$ ipython --no-banner

In [1]: import numpy as np

In [2]: np.set_printoptions(suppress=True, linewidth=120)

In [3]: def tidy(a):
   ...:     return np.round(a, 1) + 0
   ...: 

In [4]: K = np.loadtxt("w.csv", delimiter=",")

In [5]: print(tidy(K))
[[-2.2 -0.1  1.  -2.   1.1 -2.  -0.1  0.9]
 [ 1.6  0.  -0.9 -1.4  1.8  1.1 -0.2  2.4]
 [-1.2 -0.8 -1.6 -0.2 -2.4  0.2  1.3  1.9]
 [ 0.4  3.1 -0.4 -0.1  0.2 -0.7  2.4  0. ]
 [ 0.8 -2.   1.9  0.2  0.6  0.1  2.7  0.1]
 [ 0.6 -1.3 -2.4  0.8  1.2 -2.3  0.4 -0.7]
 [ 0.8  0.4  1.3  2.2 -0.4 -1.7 -0.9  2.2]
 [-2.2  0.2 -0.4  2.1  2.   1.4  0.4  0.5]]

In [6]: vec = np.array([2, 0, 1, 0, 0, 2, 1, 3])

In [7]: print(tidy(K @ (2 * vec)))
[ -9.8  23.3   6.7   2.5  13.5 -15.2  10.7  -0.5]

In [8]: print((K @ vec).argmax())
1

In [9]: print(tidy(K @ vec))
[-4.9 11.6  3.4  1.2  6.7 -7.6  5.4 -0.2]

In [10]: print(tidy((K * vec).sum(axis=1)))
[-4.9 11.6  3.4  1.2  6.7 -7.6  5.4 -0.2]

In [11]: print(np.linalg.norm(K @ vec) <= np.linalg.norm(K, 2) * np.linalg.norm(vec) + 1e-9)
True

In [12]: print(tidy(K @ np.eye(8)[6]))
[-0.1 -0.2  1.3  2.4  2.7  0.4 -0.9  0.4]

In [13]: print(tidy(np.linalg.svd(K, compute_uv=False)))
[4. 4. 4. 4. 4. 4. 4. 4.]

In [14]: print(tidy(np.linalg.pinv(K)))
[[-0.1  0.1 -0.1  0.   0.1  0.   0.1 -0.1]
 [ 0.   0.  -0.1  0.2 -0.1 -0.1  0.   0. ]
 [ 0.1 -0.1 -0.1  0.   0.1 -0.2  0.1  0. ]
 [-0.1 -0.1  0.   0.   0.   0.   0.1  0.1]
 [ 0.1  0.1 -0.1  0.   0.   0.1  0.   0.1]
 [-0.1  0.1  0.   0.   0.  -0.1 -0.1  0.1]
 [ 0.   0.   0.1  0.1  0.2  0.  -0.1  0. ]
 [ 0.1  0.2  0.1  0.   0.   0.   0.1  0. ]]

In [15]: print(tidy(K.T @ K))
[[16.  0.  0.  0.  0.  0.  0.  0.]
 [ 0. 16.  0.  0.  0.  0.  0.  0.]
 [ 0.  0. 16.  0.  0.  0.  0.  0.]
 [ 0.  0.  0. 16.  0.  0.  0.  0.]
 [ 0.  0.  0.  0. 16.  0.  0.  0.]
 [ 0.  0.  0.  0.  0. 16.  0.  0.]
 [ 0.  0.  0.  0.  0.  0. 16.  0.]
 [ 0.  0.  0.  0.  0.  0.  0. 16.]]

In [16]: mat = np.load("run2.npy")

In [17]: print(mat)
[[4. 1. 0. 0. 0.]
 [0. 4. 1. 0. 0.]
 [0. 0. 4. 1. 0.]
 [0. 0. 0. 4. 1.]
 [0. 0. 0. 0. 4.]]

In [18]: proj = np.triu(np.array([[1, 0, 1, 2, 2],
    ...:     [0, 1, 1, 1, 2],
    ...:     [1, 1, 2, 1, 2],
    ...:     [1, 1, 1, 0, 0],
    ...:     [1, 1, 2, 2, 0]]), 1) + np.eye(5)

In [19]: B = proj @ mat @ np.linalg.inv(proj)

In [20]: print(np.trace(B), np.trace(mat))
20.0 20.0

In [21]: print(B)
[[ 4.  1. -1.  1.  2.]
 [ 0.  4.  1.  0. -1.]
 [ 0.  0.  4.  1.  1.]
 [ 0.  0.  0.  4.  1.]
 [ 0.  0.  0.  0.  4.]]
